$ ipython --no-banner

In [1]: import numpy as np

In [2]: np.set_printoptions(precision=2, suppress=True, linewidth=100, sign=" ")

In [3]: def rnd(a):
   ...:     return np.round(a, 2) + 0
   ...: 

In [4]: K = np.loadtxt("run0.csv", delimiter=",")

In [5]: K
Out[5]: 
array([[ 0.,  1.,  3.,  1.,  0.,  3.,  1.,  0.],
       [ 0.,  2.,  5.,  1.,  0.,  4.,  1.,  0.],
       [ 0.,  0.,  0.,  1.,  0.,  0.,  1.,  0.],
       [ 0.,  2.,  5.,  1.,  0.,  4.,  1.,  0.],
       [ 0.,  0.,  0.,  1.,  0.,  1.,  1.,  0.],
       [ 0.,  0.,  1.,  1.,  0.,  2.,  1.,  0.],
       [ 0.,  1.,  3.,  1.,  0.,  3.,  1.,  0.],
       [ 0.,  0.,  0.,  1.,  0.,  0.,  1.,  0.],
       [ 0.,  1.,  3.,  1.,  0.,  3.,  1.,  0.],
       [ 0.,  0.,  0.,  1.,  0.,  0.,  1.,  0.],
       [ 0.,  0.,  0.,  1.,  0.,  1.,  1.,  0.],
       [ 0.,  0.,  1.,  1.,  0.,  2.,  1.,  0.],
       [ 0.,  0.,  0.,  1.,  0.,  1.,  1.,  0.],
       [ 0.,  0.,  0.,  1.,  0.,  0.,  1.,  0.],
       [ 0.,  1.,  3.,  1.,  0.,  3.,  1.,  0.],
       [ 0.,  2.,  5.,  1.,  0.,  4.,  1.,  0.],
       [ 0.,  2.,  5.,  1.,  0.,  4.,  1.,  0.],
       [ 0.,  0.,  0.,  1.,  0.,  0.,  1.,  0.],
       [ 0.,  2.,  5.,  1.,  0.,  4.,  1.,  0.],
       [ 0.,  2.,  5.,  1.,  0.,  4.,  1.,  0.],
       [ 0.,  0.,  0.,  1.,  0.,  0.,  1.,  0.],
       [ 0.,  0.,  0.,  1.,  0.,  1.,  1.,  0.],
       [ 0.,  0.,  1.,  1.,  0.,  2.,  1.,  0.],
       [ 0.,  0.,  0.,  1.,  0.,  0.,  1.,  0.],
       [ 0.,  0.,  0.,  1.,  0.,  0.,  1.,  0.],
       [ 0.,  0.,  0.,  1.,  0.,  1.,  1.,  0.],
       [ 0.,  0.,  0.,  1.,  0.,  1.,  1.,  0.],
       [ 0.,  2.,  5.,  1.,  0.,  4.,  1.,  0.],
       [ 0.,  0.,  0.,  1.,  0.,  1.,  1.,  0.],
       [ 0.,  2.,  5.,  1.,  0.,  4.,  1.,  0.]])

In [6]: Uu, sv, vt = np.linalg.svd(K)

In [7]: print(np.argmax(sv[:-1] / (sv[1:] + 1e-6)) + 1)
4

In [8]: rnd(sv)
Out[8]: array([ 21.93,   5.73,   2.02,   0.49,   0.  ,   0.  ,   0.  ,   0.  ])

In [9]: other = Uu[:, :4] @ np.diag(sv[:4]) @ vt[:4]

In [10]: np.linalg.matrix_rank(K, rtol=0.05)
Out[10]: np.int64(3)

In [11]: def softmax(z):
    ...:     e = np.exp(z - z.max(axis=-1, keepdims=True))
    ...:     return e / e.sum(axis=-1, keepdims=True)
    ...: 

In [12]: rnd(softmax(K).sum(axis=1))
Out[12]: 
array([ 1.,  1.,  1.,  1.,  1.,  1.,  1.,  1.,  1.,  1.,  1.,  1.,  1.,  1.,  1.,  1.,  1.,  1.,
        1.,  1.,  1.,  1.,  1.,  1.,  1.,  1.,  1.,  1.,  1.,  1.])

In [13]: rnd(softmax(K[28]))
Out[13]: array([ 0.08,  0.08,  0.08,  0.21,  0.08,  0.21,  0.21,  0.08])

In [14]: rnd(softmax(10 * K[28]))
Out[14]: array([ 0.  ,  0.  ,  0.  ,  0.33,  0.  ,  0.33,  0.33,  0.  ])

In [15]: scores = K @ K.T / np.sqrt(8)

In [16]: softmax(scores).round(6).argmax(axis=1)
Out[16]: 
array([ 1,  1,  0,  1,  1,  1,  1,  0,  1,  0,  1,  1,  1,  0,  1,  1,  1,  0,  1,  1,  0,  1,  1,
        0,  0,  1,  1,  1,  1,  1])

In [17]: rnd(softmax(scores)[28] @ K)
Out[17]: array([ 0.  ,  1.13,  3.  ,  1.  ,  0.  ,  2.75,  1.  ,  0.  ])

In [18]: other = K / np.sqrt((K ** 2).mean(axis=1, keepdims=True))

In [19]: np.linalg.matrix_rank(K - K.mean(axis=1, keepdims=True))
Out[19]: np.int64(4)

In [20]: rnd(other[27])
Out[20]: array([ 0.  ,  0.83,  2.06,  0.41,  0.  ,  1.65,  0.41,  0.  ])

In [21]: [round(float(x), 2) for x in np.linalg.svd(K, compute_uv=False)[:3]]
Out[21]: [21.93, 5.73, 2.02]

In [22]: np.linalg.matrix_rank(K, rtol=0.1)
Out[22]: np.int64(2)

In [23]: A = np.loadtxt("test4.csv", delimiter=",")

In [24]: rnd(A)
Out[24]: 
array([[-0.54, -0.1 ,  0.72, -0.26,  0.07, -0.28, -0.09, -0.06,  0.12],
       [-0.07, -0.63, -0.12, -0.31,  0.13,  0.19, -0.31,  0.07, -0.58],
       [-0.54, -0.1 , -0.4 ,  0.23, -0.61, -0.2 , -0.18, -0.19,  0.  ],
       [-0.22,  0.1 , -0.33, -0.17,  0.37,  0.13, -0.55,  0.23,  0.54],
       [ 0.29, -0.63,  0.18,  0.09, -0.36,  0.11,  0.04,  0.25,  0.52],
       [-0.04,  0.19,  0.01, -0.01, -0.18, -0.3 , -0.01,  0.88, -0.24],
       [ 0.4 , -0.05,  0.14,  0.37,  0.1 , -0.54, -0.58, -0.17, -0.09],
       [ 0.07, -0.24, -0.38, -0.39,  0.2 , -0.66,  0.37, -0.08,  0.16],
       [-0.33, -0.29, -0.05,  0.67,  0.5 , -0.01,  0.28,  0.15, -0.02]])

In [25]: rnd(np.linalg.norm(A, axis=1))
Out[25]: array([ 1.,  1.,  1.,  1.,  1.,  1.,  1.,  1.,  1.])

In [26]: np.linalg.norm(A, axis=1).argmax()
Out[26]: np.int64(0)

In [27]: rnd(np.linalg.norm(A, "nuc"))
Out[27]: np.float64(9.0)

In [28]: print(np.allclose(A @ A.T, A.T @ A))
True

In [29]: rnd(np.abs(np.linalg.eigvals(A)).max())
Out[29]: np.float64(1.0)

In [30]: rnd(np.trace(A))
Out[30]: np.float64(-3.08)

In [31]: x0 = np.array([4, -1, -1, 2, 4, 1, 2, 4, 0])

In [32]: rnd(np.linalg.inv(A))
Out[32]: 
array([[-0.54, -0.07, -0.54, -0.22,  0.29, -0.04,  0.4 ,  0.07, -0.33],
       [-0.1 , -0.63, -0.1 ,  0.1 , -0.63,  0.19, -0.05, -0.24, -0.29],
       [ 0.72, -0.12, -0.4 , -0.33,  0.18,  0.01,  0.14, -0.38, -0.05],
       [-0.26, -0.31,  0.23, -0.17,  0.09, -0.01,  0.37, -0.39,  0.67],
       [ 0.07,  0.13, -0.61,  0.37, -0.36, -0.18,  0.1 ,  0.2 ,  0.5 ],
       [-0.28,  0.19, -0.2 ,  0.13,  0.11, -0.3 , -0.54, -0.66, -0.01],
       [-0.09, -0.31, -0.18, -0.55,  0.04, -0.01, -0.58,  0.37,  0.28],
       [-0.06,  0.07, -0.19,  0.23,  0.25,  0.88, -0.17, -0.08,  0.15],
       [ 0.12, -0.58,  0.  ,  0.54,  0.52, -0.24, -0.09,  0.16, -0.02]])

In [33]: rnd(np.linalg.norm(x0)), rnd(np.linalg.norm(A @ x0))
Out[33]: (np.float64(7.68), np.float64(7.68))

In [34]: rnd(np.linalg.det(A))
Out[34]: np.float64(1.0)

In [35]: rnd(np.abs(np.linalg.eigvals(A)))
Out[35]: array([ 1.,  1.,  1.,  1.,  1.,  1.,  1.,  1.,  1.])

In [36]: rnd(np.linalg.pinv(A))
Out[36]: 
array([[-0.54, -0.07, -0.54, -0.22,  0.29, -0.04,  0.4 ,  0.07, -0.33],
       [-0.1 , -0.63, -0.1 ,  0.1 , -0.63,  0.19, -0.05, -0.24, -0.29],
       [ 0.72, -0.12, -0.4 , -0.33,  0.18,  0.01,  0.14, -0.38, -0.05],
       [-0.26, -0.31,  0.23, -0.17,  0.09, -0.01,  0.37, -0.39,  0.67],
       [ 0.07,  0.13, -0.61,  0.37, -0.36, -0.18,  0.1 ,  0.2 ,  0.5 ],
       [-0.28,  0.19, -0.2 ,  0.13,  0.11, -0.3 , -0.54, -0.66, -0.01],
       [-0.09, -0.31, -0.18, -0.55,  0.04, -0.01, -0.58,  0.37,  0.28],
       [-0.06,  0.07, -0.19,  0.23,  0.25,  0.88, -0.17, -0.08,  0.15],
       [ 0.12, -0.58,  0.  ,  0.54,  0.52, -0.24, -0.09,  0.16, -0.02]])

In [37]: rnd(np.linalg.svd(A, compute_uv=False))
Out[37]: array([ 1.,  1.,  1.,  1.,  1.,  1.,  1.,  1.,  1.])

In [38]: print(rnd(A.T @ A))
[[ 1.  0.  0.  0.  0.  0.  0.  0.  0.]
 [ 0.  1.  0.  0.  0.  0.  0.  0.  0.]
 [ 0.  0.  1.  0.  0.  0.  0.  0.  0.]
 [ 0.  0.  0.  1.  0.  0.  0.  0.  0.]
 [ 0.  0.  0.  0.  1.  0.  0.  0.  0.]
 [ 0.  0.  0.  0.  0.  1.  0.  0.  0.]
 [ 0.  0.  0.  0.  0.  0.  1.  0.  0.]
 [ 0.  0.  0.  0.  0.  0.  0.  1.  0.]
 [ 0.  0.  0.  0.  0.  0.  0.  0.  1.]]

In [39]: rnd(np.linalg.norm(A, axis=0))
Out[39]: array([ 1.,  1.,  1.,  1.,  1.,  1.,  1.,  1.,  1.])

In [40]: rnd(A[:, 4] @ A[:, 5])
Out[40]: np.float64(0.0)
